In [1]: import numpy as np

In [2]: from numpy import linalg as LA

In [3]: np.set_printoptions(suppress=True, linewidth=100)

In [4]: def rd(a):
   ...:     return np.round(a, 2) + 0
   ...: 

In [5]: X = np.array([[3, -2, -3],
   ...:     [3, -7, -11],
   ...:     [0, -10, -7],
   ...:     [5, -5, -5],
   ...:     [6, -6, -8],
   ...:     [1, -7, -10],
   ...:     [-2, -10, -17],
   ...:     [-6, -1, -26],
   ...:     [-13, 4, -23],
   ...:     [-22, 2, -26]])

In [6]: hat = X @ LA.solve(X.T @ X, X.T)

In [7]: np.allclose(hat @ hat, hat)
Out[7]: True

In [8]: rd(np.diag(hat))
Out[8]: array([0.05, 0.17, 0.43, 0.12, 0.22, 0.13, 0.32, 0.48, 0.38, 0.69])

In [9]: rd(np.trace(hat))
Out[9]: np.float64(3.0)

In [10]: z = X[:, 2] > np.median(X[:, 2])

In [11]: f = X[z].mean(axis=0) - X[~z].mean(axis=0)

In [12]: z.astype(int)
Out[12]: array([1, 0, 1, 1, 1, 1, 0, 0, 0, 0])

In [13]: print((((X - X.mean(axis=0)) @ f > 0) == z).mean())
0.9

In [14]: print(((X - X.mean(axis=0)) @ f > 0).astype(int))
[1 1 1 1 1 1 0 0 0 0]

In [15]: Ac = (X - X.mean(axis=0)) / X.std(axis=0)

In [16]: rd(Ac.std(axis=0))
Out[16]: array([1., 1., 1.])

In [17]: b = LA.lstsq(np.delete(Ac, 2, axis=1), Ac[:, 2])[0]

In [18]: rd(b)
Out[18]: array([0.86, 0.02])

In [19]: np.abs(b).argmax()
Out[19]: np.int64(0)

In [20]: rd(1 - np.var(Ac[:, 2] - np.delete(Ac, 2, axis=1) @ b))
Out[20]: np.float64(0.73)

In [21]: F = np.loadtxt("w.csv", delimiter=",")

In [22]: rd(F)
Out[22]: 
array([[ 0.51,  0.27, -0.35,  0.23],
       [ 0.27,  0.15, -0.24,  0.03],
       [-0.35, -0.24,  0.49,  0.26],
       [ 0.23,  0.03,  0.26,  0.86]])

In [23]: # rows and columns are dependent

In [24]: ev, vecs = LA.eigh(F)

In [25]: x0 = np.array([5, 0, 6, 6])

In [26]: rd(vecs * np.abs(ev) @ vecs.T)
Out[26]: 
array([[ 0.51,  0.27, -0.35,  0.23],
       [ 0.27,  0.15, -0.24,  0.03],
       [-0.35, -0.24,  0.49,  0.26],
       [ 0.23,  0.03,  0.26,  0.86]])

In [27]: rd(vecs * np.maximum(ev, 0) @ vecs.T)
Out[27]: 
array([[ 0.51,  0.27, -0.35,  0.23],
       [ 0.27,  0.15, -0.24,  0.03],
       [-0.35, -0.24,  0.49,  0.26],
       [ 0.23,  0.03,  0.26,  0.86]])

In [28]: print(rd(LA.eigvalsh(F[1:, 1:])))
[0.   0.49 1.  ]

In [29]: rd(x0 @ F @ x0 / (x0 @ x0)), rd(ev[0]), ev[-1]
Out[29]: (np.float64(0.75), np.float64(0.0), np.float64(1.0))

In [30]: th = np.radians(90)

In [31]: r_ = np.eye(4)

In [32]: r_[1, 1] = r_[3, 3] = np.cos(th)

In [33]: r_[1, 3], r_[3, 1] = -np.sin(th), np.sin(th)

In [34]: rd(r_)
Out[34]: 
array([[ 1.,  0.,  0.,  0.],
       [ 0.,  0.,  0., -1.],
       [ 0.,  0.,  1.,  0.],
       [ 0.,  1.,  0.,  0.]])

In [35]: A2 = F @ r_.T

In [36]: rd(np.abs(A2 - F).max(axis=0))
Out[36]: array([0.  , 0.88, 0.  , 0.83])

In [37]: Uu, sigma, VT = LA.svd(F)

In [38]: vecs = VT[:(sigma > 1e-8).sum()]

In [39]: rng = np.random.default_rng(55266)

In [40]: x0 = F[0] + 2 * F[3] + rng.integers(2) * np.eye(4)[1]

In [41]: print(rd(x0))
[0.97 1.32 0.17 1.95]

In [42]: print(rd(np.diag(vecs.T @ vecs)))
[0.51 0.15 0.49 0.86]

In [43]: print(LA.matrix_rank(np.vstack([F, x0])))
3

In [44]: print(rd(vecs.T @ vecs))
[[ 0.51  0.27 -0.35  0.23]
 [ 0.27  0.15 -0.24  0.03]
 [-0.35 -0.24  0.49  0.26]
 [ 0.23  0.03  0.26  0.86]]

In [45]: Uu, sigma, VT = LA.svd(F)

In [46]: print(rd(sigma))
[1. 1. 0. 0.]

In [47]: np.argmax(sigma[:-1] / (sigma[1:] + 1e-6)) + 1
Out[47]: np.int64(2)

In [48]: A2 = Uu[:, :2] @ np.diag(sigma[:2]) @ VT[:2]

In [49]: rd(LA.norm(F - A2) / LA.norm(F))
Out[49]: np.float64(0.0)

In [50]: rd(LA.norm(F - A2, 2)), rd(sigma[2])
Out[50]: (np.float64(0.0), np.float64(0.0))

In [51]: rd(A2)
Out[51]: 
array([[ 0.51,  0.27, -0.35,  0.23],
       [ 0.27,  0.15, -0.24,  0.03],
       [-0.35, -0.24,  0.49,  0.26],
       [ 0.23,  0.03,  0.26,  0.86]])
